$ python3 -q
>>> import numpy as np
>>> import numpy.linalg as la
>>> np.set_printoptions(precision=2, suppress=True, linewidth=120, floatmode="fixed")
>>> tidy = lambda a: np.round(a, 2) + 0
>>> M = np.loadtxt("a.csv", delimiter=",")
>>> tidy(M)
array([[ 0.87, -0.16, -0.09,  0.30, -0.30,  0.13],
       [-0.16,  0.79, -0.12,  0.39, -0.39,  0.16],
       [-0.09, -0.12,  0.94,  0.22, -0.22,  0.09],
       [ 0.30,  0.39,  0.22,  0.26,  0.74, -0.30],
       [-0.30, -0.39, -0.22,  0.74,  0.26,  0.30],
       [ 0.13,  0.16,  0.09, -0.30,  0.30,  0.87]])
>>> # symmetric, so the eigenvalues are real
>>> vec = np.array([2, 0, 0, 2, 0, 2])
>>> tidy(la.norm(vec)), tidy(la.norm(M @ vec))
(np.float64(3.46), np.float64(3.46))
>>> tidy(np.abs(la.eigvals(M)))
array([1.00, 1.00, 1.00, 1.00, 1.00, 1.00])
>>> tidy(la.inv(M))
array([[ 0.87, -0.16, -0.09,  0.30, -0.30,  0.13],
       [-0.16,  0.79, -0.12,  0.39, -0.39,  0.16],
       [-0.09, -0.12,  0.94,  0.22, -0.22,  0.09],
       [ 0.30,  0.39,  0.22,  0.26,  0.74, -0.30],
       [-0.30, -0.39, -0.22,  0.74,  0.26,  0.30],
       [ 0.13,  0.16,  0.09, -0.30,  0.30,  0.87]])
>>> 6 - la.matrix_rank(M - np.eye(6), tol=1e-8)
np.int64(5)
>>> q, vecs = la.qr(M[:, :3])[0], la.qr(M[:, 3:])[0]
>>> sigma = la.svd(q.T @ vecs, compute_uv=False)
>>> tidy(la.norm(q @ q.T - vecs @ vecs.T, 2))
np.float64(1.0)
>>> r0 = np.array([4, 5, 4, 0, 4])
>>> E = np.array([np.roll(r0, i) for i in range(5)])
>>> E
array([[4, 5, 4, 0, 4],
       [4, 4, 5, 4, 0],
       [0, 4, 4, 5, 4],
       [4, 0, 4, 4, 5],
       [5, 4, 0, 4, 4]])
>>> M2 = E[0, 0] * E[1:] - np.outer(E[1:, 0], E[0])
>>> M2
array([[  0,  -4,   4,  16, -16],
       [  0,  16,  16,  20,  16],
       [  0, -20,   0,  16,   4],
       [  0,  -9, -20,  16,  -4]])
>>> E[:, 0] / E[0, 0]
array([1.00, 1.00, 0.00, 1.00, 1.25])
>>> la.matrix_rank(M2), la.matrix_rank(E)
(np.int64(4), np.int64(5))
>>> r0 = np.array([-2, 1, 1])
>>> np.array([np.convolve(row, r0, "same") for row in E])
array([[-6,  1,  9, -4,  4],
       [-4, -2,  1,  9,  4],
       [-8, -4, -2,  1,  9],
       [ 4, -4, -4, -2,  9],
       [-3,  9, -4, -4,  8]])
>>> q, _ = la.qr(np.array([[0.7, 0.4, -0.5, 0.1],
...     [1.0, -1.1, 1.7, 1.2],
...     [0.5, 0.0, 1.8, 0.0],
...     [-0.7, 0.8, 0.9, 0.3]]))
>>> A = -3 * q
>>> tidy(A)
array([[ 1.41, -2.32, -0.94, -0.86],
       [ 2.01,  1.34,  1.02, -1.45],
       [ 1.00, -0.86,  1.89,  1.92],
       [-1.41, -1.02,  1.87, -1.57]])
>>> tidy(la.svd(A, compute_uv=False))
array([3.00, 3.00, 3.00, 3.00])
>>> tidy(A[:, 3] @ A[:, 1])
np.float64(0.0)
>>> tidy(la.pinv(A))
array([[ 0.16,  0.22,  0.11, -0.16],
       [-0.26,  0.15, -0.10, -0.11],
       [-0.10,  0.11,  0.21,  0.21],
       [-0.10, -0.16,  0.21, -0.17]])
>>> tidy(la.norm(A, axis=0))
array([3.00, 3.00, 3.00, 3.00])
>>> rng = np.random.default_rng(970)
>>> labels = rng.permutation(4)
>>> labels
array([2, 3, 1, 0])
>>> M2 = A[labels][:, labels]
>>> tidy(np.diag(M2))
array([ 1.89, -1.57,  1.34,  1.41])
>>> tidy(np.sort(np.abs(la.eigvals(M2))))
array([3.00, 3.00, 3.00, 3.00])
>>> tidy(la.det(M2)), tidy(la.det(A[labels]))
(np.float64(-81.0), np.float64(81.0))
>>> tidy(M2)
array([[ 1.89,  1.92, -0.86,  1.00],
       [ 1.87, -1.57, -1.02, -1.41],
       [ 1.02, -1.45,  1.34,  2.01],
       [-0.94, -0.86, -2.32,  1.41]])
>>> tidy(np.trace(M2))
np.float64(3.07)
>>> mat = np.loadtxt("data.csv", delimiter=",")
>>> mat
array([[ 8.33, -4.85,  4.10, -0.44,  1.24],
       [-1.02, -2.15,  3.48,  1.20,  6.88],
       [-0.02, -1.43,  4.40,  0.79,  5.63],
       [-2.65, -0.14,  3.17,  1.07,  6.56],
       [10.19, -6.36,  4.12, -1.27,  1.68],
       [ 7.83, -7.16,  5.19, -1.07,  0.29],
       [ 9.13, -5.24,  5.21, -0.48,  1.73],
       [ 8.90, -4.59,  4.98, -0.69,  0.82],
       [-0.23, -0.95,  4.15,  1.81,  7.84],
       [ 0.98, -1.25,  3.21,  3.21,  6.07],
       [-1.51, -1.32,  2.81,  3.13,  8.17],
       [ 9.50, -5.96,  3.00, -2.34,  2.53],
       [ 8.99, -5.57,  2.64, -1.07,  2.01],
       [-0.39,  1.18,  1.40,  3.94,  6.19],
       [-2.61, -1.03,  4.34,  2.30,  7.66],
       [-2.93, -2.02,  2.20,  3.94,  7.49],
       [ 9.17, -5.19,  4.43, -1.38,  2.07],
       [ 8.61, -5.15,  5.38, -0.75,  0.82]])
>>> labels = rng.permutation(5)
>>> M2 = mat[:, labels] * rng.choice([-1, 1], 5)
>>> M2
array([[ 8.33, -1.24,  4.85,  0.44, -4.10],
       [-1.02, -6.88,  2.15, -1.20, -3.48],
       [-0.02, -5.63,  1.43, -0.79, -4.40],
       [-2.65, -6.56,  0.14, -1.07, -3.17],
       [10.19, -1.68,  6.36,  1.27, -4.12],
       [ 7.83, -0.29,  7.16,  1.07, -5.19],
       [ 9.13, -1.73,  5.24,  0.48, -5.21],
       [ 8.90, -0.82,  4.59,  0.69, -4.98],
       [-0.23, -7.84,  0.95, -1.81, -4.15],
       [ 0.98, -6.07,  1.25, -3.21, -3.21],
       [-1.51, -8.17,  1.32, -3.13, -2.81],
       [ 9.50, -2.53,  5.96,  2.34, -3.00],
       [ 8.99, -2.01,  5.57,  1.07, -2.64],
       [-0.39, -6.19, -1.18, -3.94, -1.40],
       [-2.61, -7.66,  1.03, -2.30, -4.34],
       [-2.93, -7.49,  2.02, -3.94, -2.20],
       [ 9.17, -2.07,  5.19,  1.38, -4.43],
       [ 8.61, -0.82,  5.15,  0.75, -5.38]])
>>> left, _, Vh = la.svd(mat.T @ M2)
>>> labels
array([0, 4, 1, 3, 2])
>>> tidy(left @ Vh)
array([[ 1.00,  0.00,  0.00,  0.00,  0.00],
       [ 0.00,  0.00, -1.00,  0.00,  0.00],
       [ 0.00,  0.00,  0.00,  0.00, -1.00],
       [ 0.00,  0.00,  0.00, -1.00,  0.00],
       [ 0.00, -1.00,  0.00,  0.00,  0.00]])
>>> cen = (mat - mat.mean(axis=0)) / mat.std(axis=0)
>>> np.argwhere(np.abs(cen) > 2)
array([[13,  2]])
>>> b = la.lstsq(np.delete(cen, 4, axis=1), cen[:, 4])[0]
>>> tidy(b)
array([-0.86,  0.07, -0.11, -0.03])
>>> np.abs(b).argmax()
np.int64(0)
